% python3 -q
>>> import numpy as np
>>> np.set_printoptions(precision=2, suppress=True, linewidth=160, floatmode="fixed")
>>> W0 = np.loadtxt("data.csv", delimiter=",")
>>> print(W0)
[[  3.00  -3.00   0.00  -3.00 -15.00  -1.00  -3.00   2.00]
 [ -1.00  -1.00   2.00   3.00   5.00  -1.00   1.00   1.00]
 [  1.00  -3.00   0.00   0.00  -5.00  -3.00  -1.00   3.00]
 [ -2.00   2.00   0.00  -2.00  15.00  -2.00   3.00   2.00]
 [  3.00   1.00   3.00  -1.00 -10.00   1.00  -2.00  -1.00]
 [ -1.00  -3.00   3.00   2.00  10.00   0.00   2.00  -3.00]
 [ -3.00  -2.00  -3.00   2.00  -5.00  -2.00  -1.00  -2.00]
 [ -1.00  -2.00   1.00  -3.00 -15.00   0.00  -3.00   3.00]]
>>> W1 = np.array([[1, 2, 2, 1],
...     [2, 0, 1, 2],
...     [1, 0, 2, 0],
...     [1, 0, 1, 2],
...     [2, 2, 1, 2],
...     [2, 2, 1, 2],
...     [1, 2, 2, 2],
...     [2, 2, 0, 0]])
>>> beta = np.array([-1, 1, 3, -3])
>>> H = np.maximum(W0 @ W1 + beta, 0)
>>> print((H > 0).astype(int))
[[0 0 0 0]
 [1 1 1 1]
 [0 0 0 0]
 [1 1 1 1]
 [0 0 1 0]
 [1 1 1 1]
 [0 0 0 0]
 [0 0 0 0]]
>>> print(np.linalg.matrix_rank(H))
4
>>> print((H > 0).mean(axis=0))
[0.38 0.38 0.50 0.38]
>>> cent = np.array([[5, 5, 3], [5, 3, 1], [3, 2, 3], [5, 1, 3]])
>>> print((H @ cent).round(6).argmax(axis=1))
[0 0 0 0 0 0 0 0]
>>> print(H @ cent)
[[  0.00   0.00   0.00]
 [204.00 129.00 116.00]
 [  0.00   0.00   0.00]
 [514.00 322.00 264.00]
 [  6.00   4.00   6.00]
 [300.00 174.00 170.00]
 [  0.00   0.00   0.00]
 [  0.00   0.00   0.00]]
>>> E = np.load("block8.npy")
>>> print(E)
[[-2  2  0  1]
 [ 2 -2 -3  3]
 [-2  2 -2 -2]
 [-3  3  1  3]
 [-2  2  3  0]
 [ 0  0  2  2]
 [-1  1  0 -3]
 [-1  1  2 -3]
 [-3  3  3 -3]]
>>> W1 = np.array([[8, 3, 8, 5], [0, 1, 4, 2], [9, 3, 8, 7], [8, 7, 7, 4]])
>>> beta = np.array([-1, -2, -1, 0])
>>> H = np.maximum(E @ W1 + beta, 0)
>>> print((H > 0).mean(axis=0))
[0.44 0.56 0.44 0.33]
>>> print((H > 0).astype(int))
[[0 1 0 0]
 [1 1 1 0]
 [0 0 0 0]
 [1 1 1 1]
 [1 1 1 1]
 [1 1 1 1]
 [0 0 0 0]
 [0 0 0 0]
 [0 0 0 0]]
>>> cent = np.array([[-2, -2, 3], [2, -3, 2], [0, 2, 0], [1, 3, 0]])
>>> print(H @ cent)
[[  2  -3   2]
 [  4 -58  64]
 [  0   0   0]
 [ 26  -2  56]
 [  1  46  36]
 [ -8   4 135]
 [  0   0   0]
 [  0   0   0]
 [  0   0   0]]
>>> rk = np.linalg.matrix_rank(E)
>>> print(rk)
3
>>> N = np.linalg.svd(E)[2][rk:].T
>>> print(np.round(N[:, 0] / N[np.abs(N[:, 0]).round(6).argmax(), 0], 2) + 0)
[1.00 1.00 0.00 0.00]
>>> print([int(np.linalg.matrix_rank(np.delete(E, i, axis=0))) for i in range(9)])
[3, 3, 3, 3, 3, 3, 3, 3, 3]
>>> print(np.allclose(E @ N, 0))
True
